>>> import numpy as np
>>> np.set_printoptions(suppress=True, linewidth=120)
>>> M = np.loadtxt("mat.csv", delimiter=",")
>>> M
array([[ 0.,  0.,  9.,  1.],
       [ 1.,  0., 11., 10.],
       [20.,  6.,  0., 10.],
       [10.,  0.,  5.,  9.],
       [ 1.,  0.,  7.,  4.],
       [10.,  5.,  5., 11.],
       [ 5.,  0.,  1.,  0.],
       [ 0.,  0., 11.,  0.],
       [ 0.,  0.,  7.,  2.],
       [ 0.,  1.,  9.,  7.],
       [18.,  6.,  3., 14.]])
>>> vec = np.array([3, 0, 0, -2])
>>> rhs = M @ vec
>>> rhs
array([ -2., -17.,  40.,  12.,  -5.,   8.,  15.,   0.,  -4., -14.,  26.])
>>> np.round(np.linalg.lstsq(M, rhs)[0], 1) + 0
array([ 3.,  0.,  0., -2.])
>>> rng = np.random.default_rng(4885)
>>> rhs = rhs + 0.1 * rng.normal(size=11)
>>> rhs.round(1)
array([ -2.2, -16.9,  40. ,  11.9,  -5.1,   8.1,  14.9,  -0.2,  -4. , -13.9,  25.9])
>>> beta, *_ = np.linalg.lstsq(M, rhs)
>>> beta.round(1) + 0
array([ 3.,  0.,  0., -2.])
>>> round(float(np.linalg.norm(rhs - M @ beta)), 1)
0.1
>>> beta.round()
array([ 3.,  0., -0., -2.])
>>> Xc = M - M.mean(axis=0)
>>> vecs = np.linalg.svd(Xc)[2][:2]
>>> A2 = Xc - Xc @ vecs.T @ vecs
>>> np.round(np.cov(Xc @ vecs.T, rowvar=False), 1) + 0
array([[84.6,  0. ],
       [ 0. , 14.4]])
>>> round(float(np.linalg.norm(A2) / np.linalg.norm(Xc)), 1)
0.2
>>> np.round(np.diag(vecs.T @ vecs), 1)
array([0.7, 0.1, 0.4, 0.8])
>>> np.linalg.norm(A2, axis=1).round(6).argmax()
np.int64(7)
>>> np.round((Xc @ vecs.T).std(axis=0), 1)
array([8.8, 3.6])
>>> q, R = np.linalg.qr(M)
>>> q.round(1) + 0
array([[ 0. ,  0. ,  0.4,  0.3],
       [ 0. , -0.1,  0.5, -0.5],
       [-0.6,  0. , -0.2,  0.3],
       [-0.3, -0.7,  0.1, -0.3],
       [ 0. , -0.1,  0.3,  0. ],
       [-0.3,  0.5,  0.1, -0.1],
       [-0.2, -0.4,  0. ,  0.3],
       [ 0. ,  0. ,  0.5,  0.6],
       [ 0. ,  0. ,  0.3,  0.1],
       [ 0. ,  0.2,  0.4, -0.2],
       [-0.6,  0.2,  0. , -0.1]])
>>> np.round(np.abs(np.diag(R)), 1)
array([30.8,  4.1, 23. ,  9.1])
>>> np.round(q.T @ q, 1) + 0
array([[1., 0., 0., 0.],
       [0., 1., 0., 0.],
       [0., 0., 1., 0.],
       [0., 0., 0., 1.]])
>>> q.shape, R.shape
((11, 4), (4, 4))
>>> round(float(abs(R[0, 0])), 1), round(float(np.linalg.norm(M[:, 0])), 1)
(30.8, 30.8)
>>> A2 = np.c_[M[:, :3] @ np.array([[1, 4, -1], [2, -9, -7], [1, 9, 4]]), np.array([-2, 0, -2, 2, -3, 0, 1, 0, 0, 2, 2])]
>>> A2
array([[  9.,  81.,  36.,  -2.],
       [ 12., 103.,  43.,   0.],
       [ 32.,  26., -62.,  -2.],
       [ 15.,  85.,  10.,   2.],
       [  8.,  67.,  27.,  -3.],
       [ 25.,  40., -25.,   0.],
       [  6.,  29.,  -1.,   1.],
       [ 11.,  99.,  44.,   0.],
       [  7.,  63.,  28.,   0.],
       [ 11.,  72.,  29.,   2.],
       [ 33.,  45., -48.,   2.]])
>>> np.linalg.matrix_rank(A2)
np.int64(4)
>>> np.round(np.linalg.norm(np.linalg.qr(M)[0].T @ A2, axis=0) ** 2 / ((A2 ** 2).sum(axis=0) + 1e-12), 1)
array([1. , 1. , 1. , 0.2])
>>> np.linalg.matrix_rank(np.c_[M, A2])
np.int64(5)
